In [1]: import numpy as np

In [2]: import numpy.linalg as la

In [3]: np.set_printoptions(suppress=True, linewidth=140)

In [4]: def rnd(a):
   ...:     return np.round(a, 1) + 0
   ...: 

In [5]: arr = np.load("data.npy")

In [6]: print(arr)
[[ 5 20]
 [ 1  4]
 [-2 -8]]

In [7]: print(np.allclose(arr[:-1].T @ la.lstsq(arr[:-1].T, arr[-1])[0], arr[-1]))
True

In [8]: print(rnd(arr @ la.pinv(arr) @ arr))
[[ 5. 20.]
 [ 1.  4.]
 [-2. -8.]]

In [9]: print(np.unique(arr.round(6), axis=0).shape)
(3, 2)

In [10]: print(np.abs(np.diag(la.qr(arr)[1])) > 1e-9)
[ True False]

In [11]: print(la.lstsq(arr[:-1].T, arr[-1])[2])
1

In [12]: blk = np.stack([arr, 2 * arr, arr[::-1]])

In [13]: print(blk.shape)
(3, 3, 2)

In [14]: left, sv, Vt = la.svd(arr)

In [15]: V = Vt[:(sv > 1e-8).sum()]

In [16]: rng = np.random.default_rng(22934)

In [17]: x0 = arr[1] + 2 * arr[0] + rng.integers(2) * np.eye(2)[1]

In [18]: print(x0)
[11. 44.]

In [19]: print(rnd(np.diag(V.T @ V)))
[0.1 0.9]

In [20]: print(rnd(la.norm(x0 - V.T @ V @ x0)))
0.0

In [21]: data = np.load("run14.npy")

In [22]: print(data)
[[14  4 -4  5]
 [ 4 14 10 -5]
 [-4 10 11 -7]
 [ 5 -5 -7  5]]

In [23]: # rank 3

In [24]: x0 = np.array([1, 1, 0, 2])

In [25]: h = np.maximum(data @ x0, 0)

In [26]: print(np.maximum(data @ (3 * x0), 0))
[84 24  0 30]

In [27]: print(np.flatnonzero(h > 1e-9))
[0 1 3]

In [28]: print(data.T @ h)
[ 474  174 -102  150]

In [29]: print(np.maximum(data @ x0, 0) - np.maximum(-data @ x0, 0))
[28  8 -8 10]

In [30]: print(h)
[28  8  0 10]

In [31]: print(la.lstsq(data[:-1].T, data[-1])[2])
3

In [32]: print(np.abs(np.diag(la.qr(data)[1])) > 1e-9)
[ True  True  True False]

In [33]: print(np.unique(data.round(6), axis=0).shape)
(4, 4)

In [34]: try:
    ...:     la.inv(data)
    ...: except la.LinAlgError as e:
    ...:     print(e)
    ...: 
Singular matrix

In [35]: print(rnd(np.trace(la.pinv(data) @ data)))
3.0

In [36]: ev, V = la.eigh(data)

In [37]: print((ev > 1e-8).sum(), (ev < -1e-8).sum())
3 0

In [38]: print(rnd(la.eigvalsh(data + 3 * np.eye(4))))
[ 3.   3.1 20.6 29.2]

In [39]: print(rnd(V.T @ data @ V))
[[ 0.   0.   0.   0. ]
 [ 0.   0.1  0.   0. ]
 [ 0.   0.  17.6  0. ]
 [ 0.   0.   0.  26.2]]

In [40]: print(rnd(ev.sum()), np.trace(data))
44.0 44

In [41]: print(rnd(V @ np.diag(ev) @ V.T))
[[14.  4. -4.  5.]
 [ 4. 14. 10. -5.]
 [-4. 10. 11. -7.]
 [ 5. -5. -7.  5.]]

In [42]: print(rnd(np.abs(V[:, -1])))
[0.2 0.6 0.6 0.4]

In [43]: print(rnd(la.svd(data, compute_uv=False)))
[26.2 17.6  0.1  0. ]

In [44]: print(np.unique(ev.round(6) + 0, return_counts=True)[1])
[1 1 1 1]

In [45]: print(rnd(V.T @ V))
[[1. 0. 0. 0.]
 [0. 1. 0. 0.]
 [0. 0. 1. 0.]
 [0. 0. 0. 1.]]
